% python3 -q
>>> import numpy as np
>>> import numpy.linalg as la
>>> np.set_printoptions(precision=2, suppress=True, linewidth=140)
>>> tidy = lambda a: np.round(a, 2) + 0
>>> feats = np.loadtxt("m.csv", delimiter=",")
>>> feats
array([[ 0.,  0.,  0.],
       [ 0.,  2., -2.],
       [ 0., -2., -1.]])
>>> ev, vecs = la.eigh(feats)
>>> vec = np.array([1, 3, -1])
>>> (np.sign(vecs[:, -1].round(6)) == np.sign(vecs[0, -1].round(6))).astype(int)
array([1, 0, 0])
>>> tidy(vecs * np.abs(ev) @ vecs.T)
array([[ 0. ,  0. ,  0. ],
       [ 0. ,  2.8, -0.4],
       [ 0. , -0.4,  2.2]])
>>> tidy(vec @ feats @ vec / (vec @ vec)), ev[0], ev[-1]
(np.float64(2.64), np.float64(-2.0), np.float64(3.0))
>>> np.abs(feats).sum(axis=1).max(), np.abs(ev).max()
(np.float64(4.0), np.float64(3.0))
>>> G = feats.T @ feats
>>> np.allclose(G, G.T)
True
>>> np.diag(G)
array([0., 8., 5.])
>>> G
array([[ 0.,  0.,  0.],
       [ 0.,  8., -2.],
       [ 0., -2.,  5.]])
>>> la.matrix_rank(G)
np.int64(2)
>>> tidy(la.svd(feats, compute_uv=False) ** 2)
array([9., 4., 0.])
>>> rk = la.matrix_rank(feats)
>>> rk
np.int64(2)
>>> null = la.svd(feats)[2][rk:].T
>>> [int(la.matrix_rank(feats[:, :j + 1])) for j in range(3)]
[0, 1, 2]
>>> [int(la.matrix_rank(feats[:i])) for i in range(1, len(feats) + 1)]
[0, 1, 2]
>>> feats @ null
array([[0.],
       [0.],
       [0.]])
>>> la.matrix_rank(feats.T @ feats), la.matrix_rank(feats @ feats.T)
(np.int64(2), np.int64(2))
>>> E = np.loadtxt("x.csv", delimiter=",")
>>> E
array([[-13.12,   1.81,  -0.86],
       [ -9.78,   0.22,  -3.66],
       [ -3.87,   1.55,   1.97],
       [ -2.78,   1.6 ,   2.01],
       [ -4.16,   1.11,   0.52],
       [  8.26,  -2.83,  -2.51],
       [ -5.95,  -0.34,  -1.57],
       [-11.47,   2.12,  -0.67],
       [ -6.76,   1.22,   0.26],
       [ 16.27,  -3.62,  -1.91],
       [ -3.58,   1.48,   1.29],
       [ -7.  ,   0.62,  -1.94],
       [ -8.42,   1.06,  -1.33],
       [ -7.03,   0.05,  -3.15],
       [ 14.07,  -3.71,  -2.07],
       [  6.99,  -1.7 ,  -0.23],
       [ 13.33,  -2.88,  -0.26],
       [ 16.21,  -4.13,  -0.88]])
>>> Xc = E - E.mean(axis=0)
>>> left, sigma, vt = la.svd(Xc, full_matrices=False)
>>> tidy(vt[0] * np.sign(vt[0, np.abs(vt[0]).argmax()]))
array([ 0.98, -0.2 , -0.01])
>>> (np.sign(left[:, 0]) == np.sign(left[0, 0])).astype(int)
array([1, 1, 1, 1, 1, 0, 1, 1, 1, 0, 1, 1, 1, 1, 0, 0, 0, 0])
>>> np.abs(vt[0]).argmax()
np.int64(0)
>>> np.abs(left[:, 0]).argmax()
np.int64(17)
>>> tidy(sigma)
array([42.29,  7.35,  1.07])
>>> tidy((sigma ** 2).sum() ** 2 / (sigma ** 4).sum())
np.float64(1.06)
